In [1]: import numpy as np

In [2]: from numpy import linalg as LA

In [3]: np.set_printoptions(precision=3, suppress=True, linewidth=200)

In [4]: data = np.array([[3, -3, 0, 0, 0, 0],
   ...:     [2, 0, 0, 0, 0, 0],
   ...:     [2, -2, 0, 0, 0, 0],
   ...:     [0, 0, 3, -3, 0, 0],
   ...:     [0, 0, 2, 0, 0, 0],
   ...:     [0, 0, 2, -2, 0, 0],
   ...:     [0, 0, 0, 0, 3, -3],
   ...:     [0, 0, 0, 0, 2, 0],
   ...:     [0, 0, 0, 0, 2, -2]])

In [5]: x0 = np.array([5, -2, 1, 0, -4, 4])

In [6]: target = data @ x0

In [7]: np.round(LA.pinv(data) @ data, 3) + 0
Out[7]: 
array([[1., 0., 0., 0., 0., 0.],
       [0., 1., 0., 0., 0., 0.],
       [0., 0., 1., 0., 0., 0.],
       [0., 0., 0., 1., 0., 0.],
       [0., 0., 0., 0., 1., 0.],
       [0., 0., 0., 0., 0., 1.]])

In [8]: np.round(LA.solve(data.T @ data, data.T @ target), 3) + 0
Out[8]: array([ 5., -2.,  1.,  0., -4.,  4.])

In [9]: rng = np.random.default_rng(65021)

In [10]: target = target + 0.05 * rng.normal(size=9)

In [11]: target
Out[11]: array([ 20.958,  10.045,  14.073,   2.955,   1.946,   1.985, -24.079,  -7.985, -16.052])

In [12]: coef, *_ = LA.lstsq(data, target)

In [13]: np.round(data.T @ (target - data @ coef), 3) + 0
Out[13]: array([0., 0., 0., 0., 0., 0.])

In [14]: [round(float(LA.norm(LA.solve(data.T @ data + lam * np.eye(6), data.T @ target))), 2) for lam in (0, 1, 10, 100)]
Out[14]: [7.89, 7.5, 5.66, 1.68]

In [15]: x0 = np.array([3, 3, 3, 1, 2, 2])

In [16]: np.sign((data @ x0).round(6))
Out[16]: array([0, 1, 0, 1, 1, 1, 0, 1, 0])

In [17]: np.einsum("ij,j->i", data, x0)
Out[17]: array([0, 6, 0, 6, 6, 4, 0, 4, 0])
